$ ipython --no-banner

In [1]: import numpy as np

In [2]: import numpy.linalg as la

In [3]: np.set_printoptions(precision=1, suppress=True, linewidth=160, legacy="1.25")

In [4]: W0 = np.load("block0.npy")

In [5]: print(W0)
[[-2 -1  0  0  0  1  2  0]
 [-3 -3  0  0  0  2 -1  0]
 [ 0  0 -2 -2  3  0  0  2]
 [ 0  0  3 -1  3  0  0 -1]
 [ 0  0 -2  1  1  0  0 -1]
 [ 3  0  0  0  0  0  3  0]
 [-2  2  0  0  0 -3  2  0]
 [ 0  0  2  3  2  0  0 -2]]

In [6]: la.matrix_power(W0, 2)
Out[6]: 
array([[  6,   9,   0,   0,   0, -10,   4,   0],
       [ 23,  10,   0,   0,   0,  -6,   1,   0],
       [  0,   0,  -4,  15,  -5,   0,   0,  -9],
       [  0,   0, -17,  -5,   7,   0,   0,   6],
       [  0,   0,   3,   1,  -4,   0,   0,  -4],
       [-12,   3,   0,   0,   0,  -6,  12,   0],
       [-15,   0,   0,   0,   0,  -4, -11,   0],
       [  0,   0,  -3, -11,  13,   0,   0,   3]])

In [7]: round(float(la.det(W0)), 1)
Out[7]: 6402.0

In [8]: (W0 + W0.T) / 2
Out[8]: 
array([[-2. , -2. ,  0. ,  0. ,  0. ,  2. ,  0. ,  0. ],
       [-2. , -3. ,  0. ,  0. ,  0. ,  1. ,  0.5,  0. ],
       [ 0. ,  0. , -2. ,  0.5,  0.5,  0. ,  0. ,  2. ],
       [ 0. ,  0. ,  0.5, -1. ,  2. ,  0. ,  0. ,  1. ],
       [ 0. ,  0. ,  0.5,  2. ,  1. ,  0. ,  0. ,  0.5],
       [ 2. ,  1. ,  0. ,  0. ,  0. ,  0. ,  0. ,  0. ],
       [ 0. ,  0.5,  0. ,  0. ,  0. ,  0. ,  2. ,  0. ],
       [ 0. ,  0. ,  2. ,  1. ,  0.5,  0. ,  0. , -2. ]])

In [9]: np.trace(W0)
Out[9]: -7

In [10]: np.allclose(W0, W0.T)
Out[10]: False
